$ ipython --no-banner

In [1]: import numpy as np

In [2]: from numpy import linalg as LA

In [3]: np.set_printoptions(suppress=True, linewidth=140)

In [4]: m1 = np.array([[10.2, -6.7, 8.4], [-0.7, 15.6, -2.8], [-4.6, 5.1, 2.4]])

In [5]: print(m1)
[[10.2 -6.7  8.4]
 [-0.7 15.6 -2.8]
 [-4.6  5.1  2.4]]

In [6]: B = m1 / LA.norm(m1, axis=1, keepdims=True)

In [7]: cov = B @ B.T

In [8]: print(cov.round(1))
[[ 1.  -0.6 -0.6]
 [-0.6  1.   0.7]
 [-0.6  0.7  1. ]]

In [9]: print((np.abs(cov) > 0.9).astype(int))
[[1 0 0]
 [0 1 0]
 [0 0 1]]

In [10]: B = LA.inv(cov)

In [11]: print(np.round(LA.inv(B), 1))
[[ 1.  -0.6 -0.6]
 [-0.6  1.   0.7]
 [-0.6  0.7  1. ]]

In [12]: print(B.round(1))
[[ 1.6  0.6  0.5]
 [ 0.6  2.  -1. ]
 [ 0.5 -1.   1.9]]

In [13]: print(np.allclose(B, cov.T))
False

In [14]: print(np.round(cov @ B, 1) + 0)
[[1. 0. 0.]
 [0. 1. 0.]
 [0. 0. 1.]]

In [15]: X = np.tril(np.array([[1, 3, 4, 4, 2],
    ...:     [5, 0, 3, 0, 1],
    ...:     [0, 4, 2, 2, 2],
    ...:     [1, 0, 0, 1, 2],
    ...:     [2, 5, 5, 5, 4]]), -1) + np.eye(5, dtype=int)

In [16]: print(X)
[[1 0 0 0 0]
 [5 1 0 0 0]
 [0 4 1 0 0]
 [1 0 0 1 0]
 [2 5 5 5 1]]

In [17]: print(X @ X)
[[ 1  0  0  0  0]
 [10  1  0  0  0]
 [20  8  1  0  0]
 [ 2  0  0  1  0]
 [34 30 10 10  1]]

In [18]: LA.determinant(X)
Traceback (most recent call last):
  Cell In[18], line 1
    LA.determinant(X)
AttributeError: module 'numpy.linalg' has no attribute 'determinant'


In [19]: print(np.allclose(X @ X.T, X.T @ X))
False

In [20]: print(np.round(np.sort(np.abs(LA.eigvals(X))), 1))
[1. 1. 1. 1. 1.]

In [21]: F = np.loadtxt("a.csv", delimiter=",")

In [22]: print(F)
[[3. 0. 2.]
 [0. 3. 0.]
 [2. 0. 3.]]

In [23]: w, vecs = LA.eigh(F)

In [24]: x = np.array([2, 1, -3])

In [25]: print(np.round(vecs * np.abs(w) @ vecs.T, 1))
[[3. 0. 2.]
 [0. 3. 0.]
 [2. 0. 3.]]

In [26]: print(np.round(vecs * np.maximum(w, 0) @ vecs.T, 1))
[[3. 0. 2.]
 [0. 3. 0.]
 [2. 0. 3.]]

In [27]: print((np.sign(vecs[:, -1].round(6)) == np.sign(vecs[0, -1].round(6))).astype(int))
[1 0 1]

In [28]: print(np.round(vecs * np.sqrt(w) @ vecs.T, 1))
[[1.6 0.  0.6]
 [0.  1.7 0. ]
 [0.6 0.  1.6]]

In [29]: M = np.array([[5, 1, -3, -9], [0, 2, -5, 5], [-1, 0, -7, 9], [8, 8, -5, -5]])

In [30]: M[-1] = M[0] + -2 * M[1]

In [31]: print(M)
[[  5   1  -3  -9]
 [  0   2  -5   5]
 [ -1   0  -7   9]
 [  5  -3   7 -19]]

In [32]: # rows and columns are dependent

In [33]: blk = np.stack([M, 4 * M, M[::-1]])

In [34]: print(LA.matrix_rank(blk))
[3 3 3]

In [35]: print(blk.sum(axis=0))
[[  30    2   -8  -64]
 [  -1   10  -32   34]
 [  -5    2  -40   50]
 [  30  -14   32 -104]]

In [36]: mat = np.load("test3.npy")

In [37]: print(mat)
[[ 1  4]
 [ 4 16]]

In [38]: hat = np.triu(np.array([[-2, -1], [-2, 2]]), 1) + np.eye(2)

In [39]: B = hat @ mat @ LA.inv(hat)

In [40]: print(LA.matrix_rank(B))
1

In [41]: print(hat @ mat - mat @ hat)
[[ -4. -15.]
 [  0.   4.]]

In [42]: B = np.array([[-3, 0, -2], [-2, -3, -1]])

In [43]: cent = np.kron(B, mat)

In [44]: print(cent.shape)
(4, 6)

In [45]: print(LA.matrix_rank(cent))
2

In [46]: r = LA.matrix_rank(mat)

In [47]: print(r)
1

In [48]: null = LA.svd(mat)[2][r:].T

In [49]: print([int(LA.matrix_rank(mat[:i])) for i in range(1, len(mat) + 1)])
[1, 1]

In [50]: print(LA.matrix_rank(mat.T @ mat), LA.matrix_rank(mat @ mat.T))
1 1

In [51]: print([int(LA.matrix_rank(mat[:, :j + 1])) for j in range(2)])
[1, 1]

In [52]: print(np.round(mat @ null, 1) + 0)
[[0.]
 [0.]]

In [53]: print(np.round(null @ null.T, 1))
[[ 0.9 -0.2]
 [-0.2  0.1]]

In [54]: print([int(LA.matrix_rank(np.delete(mat, i, axis=0))) for i in range(2)])
[1, 1]

In [55]: B = np.array([[-5, -5], [-5, -4]])

In [56]: print(LA.matrix_rank(mat @ B))
1

In [57]: print(np.einsum("ik,kj->ji", mat, B))
[[ -25 -100]
 [ -21  -84]]

In [58]: print(LA.matrix_rank(np.vstack([mat, B.T])))
2

In [59]: print(np.vstack([mat, B.T]).shape)
(4, 2)

In [60]: print(np.einsum("ik,kj->ij", mat, B))
[[ -25  -21]
 [-100  -84]]

In [61]: feats = np.array([[2, 4, 3, 4], [-1, 1, 0, 1], [3, 5, 4, 5]])

In [62]: cov = feats.T @ feats

In [63]: print(np.round(LA.svd(feats, compute_uv=False) ** 2, 1) + 0)
[120.6   2.4   0. ]

In [64]: print(LA.matrix_rank(cov))
2

In [65]: print(cov)
[[14 22 18 22]
 [22 42 32 42]
 [18 32 25 32]
 [22 42 32 42]]

In [66]: print(np.allclose(cov, cov.T))
True

In [67]: print(round(float(LA.det(2 * m1)), 1), round(float(LA.det(m1)), 1))
8022.3 1002.8

In [68]: print(round(np.einsum("ij,ji->", m1, m1), 1))
256.7

In [69]: print(np.round(LA.norm(feats, 2) / LA.norm(feats), 1))
1.0

In [70]: print(np.round(LA.norm(feats[2] - feats[1]), 1))
8.0

In [71]: print(LA.norm(feats, axis=1).argmax())
2

In [72]: print(round(LA.norm(feats, 1), 1), round(float(LA.norm(feats, np.inf)), 1))
10.0 17.0

In [73]: B = np.array([[3, -3], [-2, 3]])

In [74]: cent = np.kron(B, feats)

In [75]: print(np.round(LA.norm(cent, 2), 1), round(LA.norm(B, 2) * LA.norm(feats, 2), 1))
60.9 60.9

In [76]: print(cent.shape)
(6, 8)

In [77]: print(LA.matrix_rank(cent))
4

In [78]: E = np.loadtxt("block18.csv", delimiter=",")

In [79]: print(E)
[[-12.2  18.8]
 [ 11.8 -18. ]
 [-11.6  17.9]
 [ 11.7 -18.5]
 [ -3.8   6.1]]

In [80]: q, Rm = LA.qr(E)

In [81]: print(np.round(abs(Rm[0, 0]), 1), round(float(LA.norm(E[:, 0])), 1))
24.0 24.0

In [82]: print(np.round(q.T @ q, 1) + 0)
[[1. 0.]
 [0. 1.]]

In [83]: print(np.allclose(Rm.T @ Rm, E.T @ E))
True

In [84]: print(np.round(np.abs(np.diag(Rm)), 1))
[24.   0.5]

In [85]: print(q.shape, Rm.shape)
(5, 2) (2, 2)

In [86]: print(Rm.round(1))
[[ 24.  -37.1]
 [  0.   -0.5]]

In [87]: print(np.round(np.abs(LA.svd(E)[2][-1]), 1))
[0.8 0.5]

In [88]: print(np.argsort(-LA.norm(E, axis=0).round(6), kind="stable")[:3])
[1 0]

In [89]: print(LA.cond(E) > 100)
True

In [90]: print([round(float(x), 1) for x in LA.svd(E, compute_uv=False)[:3]])
[44.2, 0.3]

In [91]: x = np.array([-2, 2])

In [92]: h1 = np.maximum(E @ x, 0)

In [93]: print(E * (h1 > 1e-9)[:, None])
[[-12.2  18.8]
 [  0.   -0. ]
 [-11.6  17.9]
 [  0.   -0. ]
 [ -3.8   6.1]]

In [94]: print(np.tanh(E @ x))
[ 1. -1.  1. -1.  1.]

In [95]: print(h1.round(1))
[62.   0.  59.   0.  19.8]

In [96]: print(np.flatnonzero(h1 > 1e-9))
[0 2 4]

In [97]: q, _ = LA.qr(np.array([[2.6, -1.3, -1.6, 0.4, -1.7],
    ...:     [1.1, -0.2, 1.4, -0.2, -1.5],
    ...:     [-1.1, 1.7, -0.3, -0.4, 0.4],
    ...:     [0.8, -1.2, 1.0, 0.1, 2.0],
    ...:     [0.3, -0.9, -0.1, -0.3, 0.1]]))

In [98]: K = 3 * q

In [99]: print(K.round(1) + 0)
[[-2.5 -0.9 -1.4  0.  -0.4]
 [-1.  -1.1  2.4 -0.7  0.9]
 [ 1.  -1.9 -0.2 -1.3 -1.6]
 [-0.8  1.3  1.2  0.3 -2.3]
 [-0.3  1.4 -0.4 -2.6  0.3]]

In [100]: u = np.array([0, -3, -2])

In [101]: print(np.round(np.correlate(K[4], K[3], "full"), 1) + 0)
[ 0.7 -3.2  1.   7.1  0.  -4.5 -2.7  2.4 -0.3]

In [102]: print(np.round(np.convolve(K[4], u), 1))
[ 0.   0.9 -3.5 -1.5  8.6  4.2 -0.7]

In [103]: print(np.round(np.polyval(u, K[4]), 1))
[-1.1 -6.1 -0.8  5.8 -3. ]
